>>> import numpy as np
>>> np.set_printoptions(precision=1, suppress=True, linewidth=200, floatmode="fixed")
>>> M2 = np.array([[-3, -5, -4, 5, -1, -3, 3],
...     [-5, 3, -4, -1, 5, -2, 1],
...     [0, -3, 3, 2, 4, -2, 0],
...     [-4, 1, 1, -5, 2, -4, 1],
...     [-5, -1, -3, -2, 5, -2, -3],
...     [1, -5, 0, 5, 4, 5, 4],
...     [4, -3, 0, -1, 4, 5, 5]])
>>> K = M2 + M2.T
>>> K
array([[ -6, -10,  -4,   1,  -6,  -2,   7],
       [-10,   6,  -7,   0,   4,  -7,  -2],
       [ -4,  -7,   6,   3,   1,  -2,   0],
       [  1,   0,   3, -10,   0,   1,   0],
       [ -6,   4,   1,   0,  10,   2,   1],
       [ -2,  -7,  -2,   1,   2,  10,   9],
       [  7,  -2,   0,   0,   1,   9,  10]])
>>> # symmetric, so the eigenvalues are real
>>> w, vecs = np.linalg.eigh(K)
>>> np.linalg.eigvalsh(K + 4 * np.eye(7))
array([-13.7,  -5.9,   3.7,   7.5,  14.9,  19.7,  27.8])
>>> np.linalg.svd(K, compute_uv=False)
array([23.8, 17.7, 15.7, 10.9,  9.9,  3.5,  0.3])
>>> np.linalg.eigvalsh(K @ K)
array([  0.1,  12.5,  98.6, 119.8, 245.5, 314.8, 566.7])
>>> np.abs(np.linalg.svd(K)[2][-1])
array([0.4, 0.5, 0.4, 0.1, 0.5, 0.3, 0.2])
>>> round(np.linalg.norm(K, 2) / np.linalg.norm(K), 1)
np.float64(0.6)
>>> rng = np.random.default_rng(79002)
>>> idx = rng.permutation(7)
>>> idx
array([5, 0, 1, 4, 6, 3, 2])
>>> M2 = K[idx][:, idx]
>>> print(np.trace(M2))
26
>>> print(np.diag(M2))
[ 10  -6   6  10  10 -10   6]
>>> np.linalg.matrix_power(K, 3)
array([[-1492, -4055,  -969,   877, -1747,   622,  2959],
       [-4055,  3008, -1787,   218,  1639, -3899, -2781],
       [ -969, -1787,   482,   626,  -306,  -171,   517],
       [  877,   218,   626, -1202,     0,   535,   -47],
       [-1747,  1639,  -306,     0,  2432,   -76,  -340],
       [  622, -3899,  -171,   535,   -76,  4434,  5068],
       [ 2959, -2781,   517,   -47,  -340,  5068,  4466]])
>>> np.round(np.abs(np.linalg.eigvals(K)).max(), 1)
np.float64(23.8)
>>> np.allclose(K @ K.T, K.T @ K)
True
>>> np.sort(np.abs(np.linalg.eigvals(K)))
array([ 0.3,  3.5,  9.9, 10.9, 15.7, 17.7, 23.8])
>>> K @ K
array([[ 242,    4,   71,  -30,  -65,  122,   24],
       [   4,  254,  -26,  -38,  101,  -88, -161],
       [  71,  -26,  115,  -18,    8,   30,  -31],
       [ -30,  -38,  -18,  111,   -1,   -8,   16],
       [ -65,  101,    8,   -1,  158,   31,  -12],
       [ 122,  -88,   30,   -8,   31,  243,  182],
       [  24, -161,  -31,   16,  -12,  182,  235]])
>>> assert K == K.T
Traceback (most recent call last):
  File "<python-input-23>", line 1, in <module>
    assert K == K.T
           ^^^^^^^^
ValueError: The truth value of an array with more than one element is ambiguous. Use a.any() or a.all()
>>> round(float(np.linalg.det(K)), 1)
-730336.0
>>> data = np.arange(30).reshape(3, 10) + 4
>>> data
array([[ 4,  5,  6,  7,  8,  9, 10, 11, 12, 13],
       [14, 15, 16, 17, 18, 19, 20, 21, 22, 23],
       [24, 25, 26, 27, 28, 29, 30, 31, 32, 33]])
>>> # looks like rank 2
>>> print(np.linalg.lstsq(data[:-1].T, data[-1])[2])
2
>>> np.unique(data.round(6), axis=0).shape
(3, 10)
>>> np.abs(np.diag(np.linalg.qr(data)[1])) > 1e-9
array([ True,  True, False])
>>> w, vecs = np.linalg.eigh(K)
>>> x0 = np.array([-3, 5, 2, -1, -5, -5, -5])
>>> np.linalg.eigvalsh(K[1:, 1:])
array([-11.0,  -4.9,   2.8,   9.6,  13.7,  21.9])
>>> round(x0 @ K @ x0 / (x0 @ x0), 1), round(float(w[0]), 1), round(float(w[-1]), 1)
(np.float64(16.8), -17.7, 23.8)
>>> (np.sign(vecs[:, -1].round(6)) == np.sign(vecs[0, -1].round(6))).astype(int)
array([1, 0, 1, 1, 0, 1, 1])
>>> np.linalg.cond(data) > 100
np.True_
>>> np.linalg.matrix_rank(data, rtol=0.1)
np.int64(1)
>>> round(float(np.linalg.norm(data, 2) / np.linalg.norm(data)), 1)
1.0
>>> mat = np.loadtxt("block18.csv", delimiter=",")
>>> mat
array([[ 0.0,  0.0,  3.0,  2.0,  3.0,  1.0],
       [-2.0, -3.0, -1.0, -3.0, -1.0, -1.0],
       [-1.0,  2.0,  0.0, -1.0,  2.0,  3.0],
       [ 0.0,  3.0, -3.0, -3.0,  0.0,  0.0],
       [ 0.0,  3.0, -3.0, -3.0,  0.0,  0.0]])
>>> th = np.radians(90)
>>> Rm = np.eye(6)
>>> Rm[3, 3] = Rm[0, 0] = np.cos(th)
>>> Rm[3, 0], Rm[0, 3] = -np.sin(th), np.sin(th)
>>> print(Rm.round(1) + 0)
[[ 0.0  0.0  0.0  1.0  0.0  0.0]
 [ 0.0  1.0  0.0  0.0  0.0  0.0]
 [ 0.0  0.0  1.0  0.0  0.0  0.0]
 [-1.0  0.0  0.0  0.0  0.0  0.0]
 [ 0.0  0.0  0.0  0.0  1.0  0.0]
 [ 0.0  0.0  0.0  0.0  0.0  1.0]]
>>> M2 = mat @ Rm.T
>>> np.round(np.linalg.svd(mat, compute_uv=False), 1) + 0, np.round(np.linalg.svd(M2, compute_uv=False), 1) + 0
(array([8.2, 6.1, 3.7, 1.5, 0.0]), array([8.2, 6.1, 3.7, 1.5, 0.0]))
>>> np.round(np.linalg.det(Rm), 1), np.trace(Rm)
(np.float64(1.0), np.float64(4.0))
>>> print(M2.round(1) + 0)
[[ 2.0  0.0  3.0  0.0  3.0  1.0]
 [-3.0 -3.0 -1.0  2.0 -1.0 -1.0]
 [-1.0  2.0  0.0  1.0  2.0  3.0]
 [-3.0  3.0 -3.0  0.0  0.0  0.0]
 [-3.0  3.0 -3.0  0.0  0.0  0.0]]
>>> print(np.unique(mat.round(6), axis=0).shape)
(4, 6)
>>> np.allclose(mat[:-1].T @ np.linalg.lstsq(mat[:-1].T, mat[-1])[0], mat[-1])
True
>>> np.round(mat @ np.linalg.pinv(mat) @ mat, 1) + 0
array([[ 0.0,  0.0,  3.0,  2.0,  3.0,  1.0],
       [-2.0, -3.0, -1.0, -3.0, -1.0, -1.0],
       [-1.0,  2.0,  0.0, -1.0,  2.0,  3.0],
       [ 0.0,  3.0, -3.0, -3.0,  0.0,  0.0],
       [ 0.0,  3.0, -3.0, -3.0,  0.0,  0.0]])
>>> np.linalg.lstsq(mat[:-1].T, mat[-1])[2]
np.int32(4)
>>> np.abs(np.diag(np.linalg.qr(mat)[1])) > 1e-9
array([ True,  True,  True,  True, False])
>>> E = np.load("a.npy")
>>> E
array([[ 0.0,  0.0,  0.0,  0.0,  0.0,  0.0, -1.0,  2.0, -1.0],
       [ 0.0,  0.0,  0.0,  0.0,  0.0,  0.0, -1.0, -2.0,  1.0],
       [ 0.0,  0.0,  0.0,  0.0,  0.0,  0.0, -2.0, -2.0,  1.0],
       [ 0.0,  0.0,  0.0,  0.0,  0.0,  0.0,  1.0, -1.0, -1.0],
       [ 0.0,  0.0,  0.0,  0.0,  0.0,  0.0,  0.0,  1.0,  2.0],
       [ 0.0,  0.0,  0.0,  0.0,  0.0,  0.0, -1.0,  2.0,  0.0],
       [-1.0, -1.0, -2.0,  1.0,  0.0, -1.0,  0.0,  0.0,  0.0],
       [ 2.0, -2.0, -2.0, -1.0,  1.0,  2.0,  0.0,  0.0,  0.0],
       [-1.0,  1.0,  1.0, -1.0,  2.0,  0.0,  0.0,  0.0,  0.0]])
>>> # looks like rank 6
>>> U, sigma, Vh = np.linalg.svd(E)
>>> vecs = Vh[:(sigma > 1e-8).sum()]
>>> x0 = E[1] + 3 * E[7] + rng.integers(2) * np.eye(9)[1]
>>> x0
array([ 6.0, -5.0, -6.0, -3.0,  3.0,  6.0, -1.0, -2.0,  1.0])
>>> print(np.linalg.matrix_rank(np.vstack([E, x0])))
7
>>> np.round(vecs.T @ vecs, 1) + 0
array([[ 0.6, -0.2,  0.0, -0.1, -0.2,  0.4,  0.0,  0.0,  0.0],
       [-0.2,  0.3,  0.4,  0.0,  0.0, -0.1,  0.0,  0.0,  0.0],
       [ 0.0,  0.4,  0.7, -0.1, -0.1,  0.0,  0.0,  0.0,  0.0],
       [-0.1,  0.0, -0.1,  0.3, -0.3, -0.3,  0.0,  0.0,  0.0],
       [-0.2,  0.0, -0.1, -0.3,  0.8,  0.1,  0.0,  0.0,  0.0],
       [ 0.4, -0.1,  0.0, -0.3,  0.1,  0.4,  0.0,  0.0,  0.0],
       [ 0.0,  0.0,  0.0,  0.0,  0.0,  0.0,  1.0,  0.0,  0.0],
       [ 0.0,  0.0,  0.0,  0.0,  0.0,  0.0,  0.0,  1.0,  0.0],
       [ 0.0,  0.0,  0.0,  0.0,  0.0,  0.0,  0.0,  0.0,  1.0]])
>>> print(np.allclose(vecs.T @ vecs @ x0, x0))
False
>>> round(float(np.linalg.norm(x0 - vecs.T @ vecs @ x0)), 1)
0.8
